% ipython --no-banner

In [1]: import numpy as np

In [2]: import numpy.linalg as la

In [3]: np.set_printoptions(precision=2, suppress=True, linewidth=160, floatmode="fixed")

In [4]: m1 = np.load("w.npy")

In [5]: print(m1)
[[4.00 1.00 1.00 1.00 1.00]
 [1.00 4.00 1.00 1.00 1.00]
 [1.00 1.00 4.00 1.00 1.00]
 [1.00 1.00 1.00 4.00 1.00]
 [1.00 1.00 1.00 1.00 4.00]]

In [6]: print(np.einsum("ij,ji->", m1, m1))
100.0

In [7]: print(round(float(la.eigvals(m1).sum().real), 2))
20.0

In [8]: print(np.round(la.det(m1.T), 2))
648.0

In [9]: vec = np.ones(5)

In [10]: for _ in range(7):
    ...:     vec = m1 @ vec
    ...:     vec /= la.norm(vec)
    ...:     print(round(vec @ m1 @ vec, 2))
    ...: 
8.0
8.0
8.0
8.0
8.0
8.0
8.0

In [11]: print(vec)
[0.45 0.45 0.45 0.45 0.45]

In [12]: rng = np.random.default_rng(5452)

In [13]: labels = rng.permutation(5)

In [14]: print(labels)
[2 4 1 0 3]

In [15]: B = m1[labels][:, labels]

In [16]: print(np.diag(B))
[4.00 4.00 4.00 4.00 4.00]

In [17]: print(B)
[[4.00 1.00 1.00 1.00 1.00]
 [1.00 4.00 1.00 1.00 1.00]
 [1.00 1.00 4.00 1.00 1.00]
 [1.00 1.00 1.00 4.00 1.00]
 [1.00 1.00 1.00 1.00 4.00]]

In [18]: feats = np.array([[3.0, 0.0, 0.0, 0.0],
    ...:     [0.0, 3.0, 2.0, 2.0],
    ...:     [0.0, 2.0, 3.0, 2.0],
    ...:     [0.0, 2.0, 2.0, 3.0]])

In [19]: print(round(float(la.det(2 * feats)), 2), np.round(la.det(feats), 2))
336.0 21.0

In [20]: print(np.einsum("ii->", feats))
12.0

In [21]: E = np.loadtxt("block15.csv", delimiter=",")

In [22]: print(E)
[[ 0.00  3.00  0.00  0.00  0.00  2.00 -1.00]
 [ 0.00  0.00  0.00  0.00  0.00  0.00  0.00]
 [ 0.00  0.00  2.00  0.00  0.00  2.00  0.00]]

In [23]: print(np.diff(E, axis=0))
[[ 0.00 -3.00  0.00  0.00  0.00 -2.00  1.00]
 [ 0.00  0.00  2.00  0.00  0.00  2.00  0.00]]

In [24]: print(E.shape)
(3, 7)

In [25]: print(np.count_nonzero(E))
5

In [26]: la.rank(E)
Traceback (most recent call last):
  Cell In[26], line 1
    la.rank(E)
AttributeError: module 'numpy.linalg' has no attribute 'rank'
